$ python -q
>>> import numpy as np
>>> import numpy.linalg as la
>>> np.set_printoptions(suppress=True, linewidth=140)
>>> data = np.load("dump.npy")
>>> data
array([[0, 0, 0, 1, 0, 0, 0, 0],
       [0, 0, 0, 0, 1, 0, 0, 0],
       [0, 0, 0, 0, 1, 0, 0, 0],
       [1, 0, 0, 0, 0, 0, 0, 0],
       [0, 1, 1, 0, 0, 0, 0, 0],
       [0, 0, 0, 0, 0, 0, 0, 1],
       [0, 0, 0, 0, 0, 0, 0, 1],
       [0, 0, 0, 0, 0, 1, 1, 0]])
>>> # rows 1 and 2 are equal
>>> r = la.matrix_rank(data)
>>> r
np.int64(6)
>>> N = la.svd(data)[2][r:].T
>>> np.allclose(data @ N, 0)
True
>>> [int(la.matrix_rank(np.delete(data, i, axis=0))) for i in range(8)]
[5, 6, 6, 5, 5, 6, 6, 5]
>>> data @ N
array([[0., 0.],
       [0., 0.],
       [0., 0.],
       [0., 0.],
       [0., 0.],
       [0., 0.],
       [0., 0.],
       [0., 0.]])
>>> [int(la.matrix_rank(data[:, :j + 1])) for j in range(8)]
[1, 2, 2, 3, 4, 5, 5, 6]
>>> arr = np.loadtxt("block14.csv", delimiter=",")
>>> arr
array([[0., 0., 0., 1., 0., 0., 0.],
       [0., 0., 0., 0., 1., 0., 0.],
       [1., 0., 0., 0., 0., 0., 0.],
       [0., 1., 0., 0., 0., 0., 0.],
       [0., 0., 0., 0., 0., 0., 1.],
       [0., 0., 0., 0., 0., 1., 0.],
       [0., 0., 1., 0., 0., 0., 0.]])
>>> # splits into 2 blocks
>>> np.flatnonzero(la.matrix_power((arr != 0) + (arr.T != 0) + np.eye(7), 7)[5])
array([5])
>>> (arr != 0).astype(int)
array([[0, 0, 0, 1, 0, 0, 0],
       [0, 0, 0, 0, 1, 0, 0],
       [1, 0, 0, 0, 0, 0, 0],
       [0, 1, 0, 0, 0, 0, 0],
       [0, 0, 0, 0, 0, 0, 1],
       [0, 0, 0, 0, 0, 1, 0],
       [0, 0, 1, 0, 0, 0, 0]])
>>> round(float(la.det(arr)), 2)
-1.0
>>> (la.matrix_power((arr != 0) + (arr.T != 0) + np.eye(7), 7) > 0).astype(int)
array([[1, 1, 1, 1, 1, 0, 1],
       [1, 1, 1, 1, 1, 0, 1],
       [1, 1, 1, 1, 1, 0, 1],
       [1, 1, 1, 1, 1, 0, 1],
       [1, 1, 1, 1, 1, 0, 1],
       [0, 0, 0, 0, 0, 1, 0],
       [1, 1, 1, 1, 1, 0, 1]])
>>> arr @ arr
array([[0., 1., 0., 0., 0., 0., 0.],
       [0., 0., 0., 0., 0., 0., 1.],
       [0., 0., 0., 1., 0., 0., 0.],
       [0., 0., 0., 0., 1., 0., 0.],
       [0., 0., 1., 0., 0., 0., 0.],
       [0., 0., 0., 0., 0., 1., 0.],
       [1., 0., 0., 0., 0., 0., 0.]])
>>> arr[:, 6] @ arr[:, 4]
np.float64(0.0)
>>> np.round(la.svd(arr, compute_uv=False), 2)
array([1., 1., 1., 1., 1., 1., 1.])
>>> arr.T @ arr
array([[1., 0., 0., 0., 0., 0., 0.],
       [0., 1., 0., 0., 0., 0., 0.],
       [0., 0., 1., 0., 0., 0., 0.],
       [0., 0., 0., 1., 0., 0., 0.],
       [0., 0., 0., 0., 1., 0., 0.],
       [0., 0., 0., 0., 0., 1., 0.],
       [0., 0., 0., 0., 0., 0., 1.]])
>>> np.round(la.norm(arr, axis=0), 2)
array([1., 1., 1., 1., 1., 1., 1.])
>>> arr @ arr.T
array([[1., 0., 0., 0., 0., 0., 0.],
       [0., 1., 0., 0., 0., 0., 0.],
       [0., 0., 1., 0., 0., 0., 0.],
       [0., 0., 0., 1., 0., 0., 0.],
       [0., 0., 0., 0., 1., 0., 0.],
       [0., 0., 0., 0., 0., 1., 0.],
       [0., 0., 0., 0., 0., 0., 1.]])
>>> np.round(la.pinv(arr), 2)
array([[0., 0., 1., 0., 0., 0., 0.],
       [0., 0., 0., 1., 0., 0., 0.],
       [0., 0., 0., 0., 0., 0., 1.],
       [1., 0., 0., 0., 0., 0., 0.],
       [0., 1., 0., 0., 0., 0., 0.],
       [0., 0., 0., 0., 0., 1., 0.],
       [0., 0., 0., 0., 1., 0., 0.]])
>>> J = np.array([[0.41, -1.31, -1.0, 0.66, 2.28, -0.59, -0.09, -2.78, 2.08, 0.3],
...     [1.91, 0.13, 0.5, 0.07, 0.92, -1.53, -1.04, -4.2, 3.21, 3.46],
...     [2.54, 0.9, 1.34, -0.64, -2.51, -0.58, -0.96, -2.61, 4.04, -0.09],
...     [1.88, -2.53, -2.79, -2.27, -0.71, 0.23, -1.28, 0.08, 3.49, -1.69],
...     [-0.55, -1.74, -0.15, -2.94, -2.83, -0.28, 0.46, -1.8, 0.79, -1.19],
...     [-2.14, 2.09, 1.06, 1.09, 0.63, -1.95, 0.66, 0.7, -1.43, 0.02]])
>>> w1 = np.array([[-4, 5],
...     [-1, -3],
...     [5, 1],
...     [-1, -1],
...     [3, -5],
...     [2, -5],
...     [0, 4],
...     [1, 4],
...     [-4, -1],
...     [-4, -3]])
>>> beta = np.array([3, 9])
>>> act = np.maximum(J @ w1 + beta, 0)
>>> la.matrix_rank(act)
np.int64(2)
>>> act.round(2)
array([[ 0.  ,  0.  ],
       [ 0.  ,  0.  ],
       [ 0.  , 18.38],
       [ 0.  , 24.65],
       [ 0.  , 27.23],
       [18.01,  5.41]])
>>> W2 = np.array([[0, -7], [-1, -7]])
>>> np.round(act @ W2, 2)
array([[   0.  ,    0.  ],
       [   0.  ,    0.  ],
       [ -18.38, -128.66],
       [ -24.65, -172.55],
       [ -27.23, -190.61],
       [  -5.41, -163.94]])
>>> (act @ W2).round(6).argmax(axis=1)
array([0, 0, 0, 0, 0, 0])
